In [1]: import numpy as np

In [2]: from numpy import linalg as LA

In [3]: np.set_printoptions(precision=2, suppress=True, linewidth=100)

In [4]: mat = np.load("dump.npy")

In [5]: print(mat)
[[ 3 -3  3 -3]
 [-4 -4 -4 -4]
 [ 3 -3  3 -3]
 [-4 -4 -4 -4]]

In [6]: rng = np.random.default_rng(35)

In [7]: lab = rng.permutation(4)

In [8]: print(lab)
[1 2 3 0]

In [9]: out = mat[lab][:, lab]

In [10]: print(round(LA.det(out), 2), round(LA.det(mat[lab]), 2))
0.0 0.0

In [11]: hat = np.triu(np.array([[5, 0, 3, 1], [1, 1, 2, 1], [4, 0, 2, 4], [5, 1, 0, 5]]), 1) + np.eye(4)

In [12]: out = hat @ mat @ LA.inv(hat)

In [13]: print(hat @ mat - mat @ hat)
[[  5. -13.   2. -25.]
 [  2. -10.  22.  14.]
 [-16. -16. -19. -28.]
 [  0.   0.  20.  24.]]

In [14]: print(out)
[[   8.  -16.   16.  -72.]
 [  -2.  -14.   32. -126.]
 [ -13.  -19.   64. -243.]
 [  -4.   -4.   16.  -60.]]

In [15]: print(np.round(np.poly(out), 2) + 0)
[  1.   2. -96.   0.   0.]

In [16]: print(np.trace(out), np.trace(mat))
-2.0 -2

In [17]: U, sigma, Vh = LA.svd(mat)

In [18]: V = Vh[:(sigma > 1e-8).sum()]

In [19]: x = mat[1] + 3 * mat[2] + rng.integers(2) * np.eye(4)[0]

In [20]: print(x)
[  6. -13.   5. -13.]

In [21]: print(LA.matrix_rank(np.vstack([mat, x])))
3

In [22]: print(np.allclose(V.T @ V @ x, x))
False

In [23]: print(np.diag(V.T @ V))
[0.5 0.5 0.5 0.5]

In [24]: F = np.loadtxt("data.csv", delimiter=",")

In [25]: print(F)
[[-1.    1.6   1.    0.7  -0.7   1.6 ]
 [ 0.4   0.4  -0.5  -0.1   0.2   0.  ]
 [ 0.1  -0.6  -0.3   0.7  -0.2  -0.5 ]
 [-0.1   0.8   1.1  -0.3   1.5  -1.4 ]
 [-1.2  -0.5   1.   -1.   -2.   -0.4 ]
 [ 0.6  -2.1  -1.3  -0.2   0.5   0.  ]
 [-1.   -0.8   0.1   1.3  -0.4   0.6 ]
 [-1.13  1.48  0.91  0.85 -0.71  1.51]
 [ 0.5   0.8  -0.7  -0.3   0.9   1.7 ]
 [-0.3   0.6  -0.3  -1.3   0.   -0.3 ]]

In [26]: hat = F @ LA.solve(F.T @ F, F.T)

In [27]: print(round(np.trace(hat), 2))
6.0

In [28]: print(np.round(LA.eigvalsh(hat), 2) + 0)
[0. 0. 0. 0. 1. 1. 1. 1. 1. 1.]

In [29]: out = np.c_[F[:, :2] @ np.array([[-3, -4], [-2, -5]]), np.array([0, -3, -3, 2, 0, 2, 2, -1, -2, -2])]

In [30]: print(out)
[[-0.2  -4.    0.  ]
 [-2.   -3.6  -3.  ]
 [ 0.9   2.6  -3.  ]
 [-1.3  -3.6   2.  ]
 [ 4.6   7.3   0.  ]
 [ 2.4   8.1   2.  ]
 [ 4.6   8.    2.  ]
 [ 0.43 -2.88 -1.  ]
 [-3.1  -6.   -2.  ]
 [-0.3  -1.8  -2.  ]]

In [31]: print(np.round(LA.lstsq(F, out[:, 0])[0], 2) + 0)
[-3. -2.  0.  0.  0.  0.]

In [32]: print(LA.norm(LA.qr(F)[0].T @ out, axis=0) ** 2 / ((out ** 2).sum(axis=0) + 1e-12))
[1.   1.   0.75]

In [33]: print(LA.matrix_rank(np.c_[F, out]))
7

In [34]: D = LA.norm(out[:, None] - out[None], axis=-1)

In [35]: print(D[2])
[7.33 6.84 0.   8.26 6.69 7.58 8.24 5.85 9.54 4.67]

In [36]: print(LA.norm(out - out.mean(axis=0), axis=1))
[4.51 5.4  3.34 5.1  7.98 8.28 8.93 3.33 7.55 2.82]

In [37]: print(LA.matrix_rank(D ** 2))
5

In [38]: print(D.shape)
(10, 10)

In [39]: data = np.array([[-1, 0, -1, 0, -1, 0],
    ...:     [3, -2, 3, -2, 3, -2],
    ...:     [2, -2, 2, -2, 2, -2],
    ...:     [-1, 0, -1, 0, -1, 0],
    ...:     [3, -2, 3, -2, 3, -2],
    ...:     [2, -2, 2, -2, 2, -2]])

In [40]: U, sigma, Vh = LA.svd(data)

In [41]: print(np.argmax(sigma[:-1] / (sigma[1:] + 1e-6)) + 1)
2

In [42]: out = U[:, :2] @ np.diag(sigma[:2]) @ Vh[:2]

In [43]: print(LA.matrix_rank(data, rtol=0.05))
2

In [44]: print(round(float(LA.norm(data - out, 2)), 2), round(sigma[2], 2))
0.0 0.0

In [45]: print(out.round(2) + 0)
[[-1.  0. -1.  0. -1.  0.]
 [ 3. -2.  3. -2.  3. -2.]
 [ 2. -2.  2. -2.  2. -2.]
 [-1.  0. -1.  0. -1.  0.]
 [ 3. -2.  3. -2.  3. -2.]
 [ 2. -2.  2. -2.  2. -2.]]

In [46]: print(round(float(LA.norm(data - out) / LA.norm(data)), 2))
0.0

In [47]: print(LA.matrix_rank(data, rtol=0.1))
2

In [48]: print(round(LA.norm(data, 2) / LA.norm(data), 2))
0.99

In [49]: print(np.argsort(-LA.norm(data, axis=0).round(6), kind="stable")[:3])
[0 2 4]

In [50]: print(round(float(LA.norm(data, 1)), 2), round(float(LA.norm(data, np.inf)), 2))
12.0 15.0

In [51]: U, sigma, Vh = LA.svd(data, full_matrices=False)

In [52]: print(U.shape, sigma.shape, Vh.shape)
(6, 6) (6,) (6, 6)

In [53]: print(np.round(Vh @ Vh.T, 2) + 0)
[[1. 0. 0. 0. 0. 0.]
 [0. 1. 0. 0. 0. 0.]
 [0. 0. 1. 0. 0. 0.]
 [0. 0. 0. 1. 0. 0.]
 [0. 0. 0. 0. 1. 0.]
 [0. 0. 0. 0. 0. 1.]]

In [54]: print(np.round(U.T @ data @ Vh.T, 2) + 0)
[[11.34  0.    0.    0.    0.    0.  ]
 [ 0.    1.83  0.    0.    0.    0.  ]
 [ 0.    0.    0.    0.    0.    0.  ]
 [ 0.    0.    0.    0.    0.    0.  ]
 [ 0.    0.    0.    0.    0.    0.  ]
 [ 0.    0.    0.    0.    0.    0.  ]]

In [55]: print(np.cumsum(sigma ** 2) / np.sum(sigma ** 2))
[0.97 1.   1.   1.   1.   1.  ]

In [56]: print(np.abs(U[:, 0]).round(6).argmax())
1

In [57]: print(round(float(LA.norm(mat, 2) / LA.norm(mat)), 2))
0.8

In [58]: print(np.argsort(-LA.norm(mat, axis=0).round(6), kind="stable")[:3])
[0 1 2]

In [59]: print(LA.matrix_rank(mat, rtol=0.1))
2

In [60]: print([round(float(x), 2) for x in LA.svd(mat, compute_uv=False)[:3]])
[11.31, 8.49, 0.0]

In [61]: print(LA.cond(mat) > 100)
True

In [62]: J = np.load("x.npy")

In [63]: print(J)
[[ 0.07  0.1   0.02 -0.11]
 [-0.05  0.05 -0.1   0.01]
 [ 0.01 -0.28 -0.24 -0.07]
 [ 0.05  1.21  1.33 -0.06]
 [-0.17  0.91  0.78  0.18]
 [-0.12 -1.75 -1.61 -0.12]
 [ 0.04  0.74  0.66 -0.13]
 [-0.08  1.15  1.2  -0.14]
 [-0.12 -2.46 -2.63 -0.02]
 [-0.11  1.68  2.07  0.04]
 [-0.01  0.47  0.66 -0.06]
 [ 0.05  2.59  2.78  0.02]
 [ 0.09 -0.4  -0.46 -0.14]
 [ 0.11  2.03  1.95  0.  ]
 [ 0.17  1.3   1.39  0.04]
 [-0.16 -3.95 -3.8   0.06]
 [-0.16 -1.77 -1.62  0.1 ]
 [-0.04 -2.71 -2.94  0.1 ]
 [-0.05  1.69  1.81  0.06]
 [-0.2   1.1   1.35 -0.04]
 [ 0.08  4.72  4.41  0.  ]
 [ 0.03 -2.15 -1.99  0.  ]
 [-0.18 -0.95 -0.83  0.22]
 [-0.07  0.6   0.53 -0.12]
 [ 0.05 -0.27 -0.14  0.09]
 [ 0.06  0.61  0.68  0.1 ]
 [-0.04  2.65  2.65 -0.13]
 [ 0.03 -1.61 -1.49 -0.17]
 [ 0.04 -0.82 -0.88 -0.01]
 [ 0.14  3.21  3.02 -0.06]
 [-0.13  2.57  2.39  0.04]
 [ 0.02 -4.09 -4.07  0.24]
 [ 0.06 -0.55 -0.47 -0.1 ]
 [ 0.01  1.86  1.96  0.01]
 [ 0.14  0.99  1.08  0.19]
 [ 0.09  1.53  1.5  -0.1 ]
 [-0.2  -3.84 -3.73 -0.01]
 [-0.05 -2.58 -2.63 -0.01]]

In [64]: D = LA.norm(J[:, None] - J[None], axis=-1)

In [65]: print(D.mean(axis=1).argmax())
20

In [66]: print(LA.matrix_rank(D ** 2))
6

In [67]: print(D[:5, :5])
[[0.   0.21 0.47 1.72 1.17]
 [0.21 0.   0.37 1.85 1.25]
 [0.47 0.37 0.   2.16 1.6 ]
 [1.72 1.85 2.16 0.   0.71]
 [1.17 1.25 1.6  0.71 0.  ]]

In [68]: print(D.shape)
(38, 38)

In [69]: feats = np.loadtxt("mat.csv", delimiter=",")

In [70]: print(feats)
[[ 2. -2. -2. -1.  2. -1.  1. -2.  2.]
 [ 2.  2. -2. -2. -1.  2. -1.  1. -2.]
 [-2.  2.  2. -2. -2. -1.  2. -1.  1.]
 [ 1. -2.  2.  2. -2. -2. -1.  2. -1.]
 [-1.  1. -2.  2.  2. -2. -2. -1.  2.]
 [ 2. -1.  1. -2.  2.  2. -2. -2. -1.]
 [-1.  2. -1.  1. -2.  2.  2. -2. -2.]
 [-2. -1.  2. -1.  1. -2.  2.  2. -2.]
 [-2. -2. -1.  2. -1.  1. -2.  2.  2.]]

In [71]: print(feats @ feats)
[[ -2.  -7. -18.  17.   8.   0.  -7.  -8.  18.]
 [ 18.  -2.  -7. -18.  17.   8.   0.  -7.  -8.]
 [ -8.  18.  -2.  -7. -18.  17.   8.   0.  -7.]
 [ -7.  -8.  18.  -2.  -7. -18.  17.   8.   0.]
 [  0.  -7.  -8.  18.  -2.  -7. -18.  17.   8.]
 [  8.   0.  -7.  -8.  18.  -2.  -7. -18.  17.]
 [ 17.   8.   0.  -7.  -8.  18.  -2.  -7. -18.]
 [-18.  17.   8.   0.  -7.  -8.  18.  -2.  -7.]
 [ -7. -18.  17.   8.   0.  -7.  -8.  18.  -2.]]

In [72]: print(np.round(LA.det(feats), 2))
-315913.0

In [73]: print(np.allclose(feats, feats.T))
False

In [74]: print((feats + feats.T) / 2)
[[ 2.   0.  -2.   0.   0.5  0.5  0.  -2.   0. ]
 [ 0.   2.   0.  -2.   0.   0.5  0.5  0.  -2. ]
 [-2.   0.   2.   0.  -2.   0.   0.5  0.5  0. ]
 [ 0.  -2.   0.   2.   0.  -2.   0.   0.5  0.5]
 [ 0.5  0.  -2.   0.   2.   0.  -2.   0.   0.5]
 [ 0.5  0.5  0.  -2.   0.   2.   0.  -2.   0. ]
 [ 0.   0.5  0.5  0.  -2.   0.   2.   0.  -2. ]
 [-2.   0.   0.5  0.5  0.  -2.   0.   2.   0. ]
 [ 0.  -2.   0.   0.5  0.5  0.  -2.   0.   2. ]]
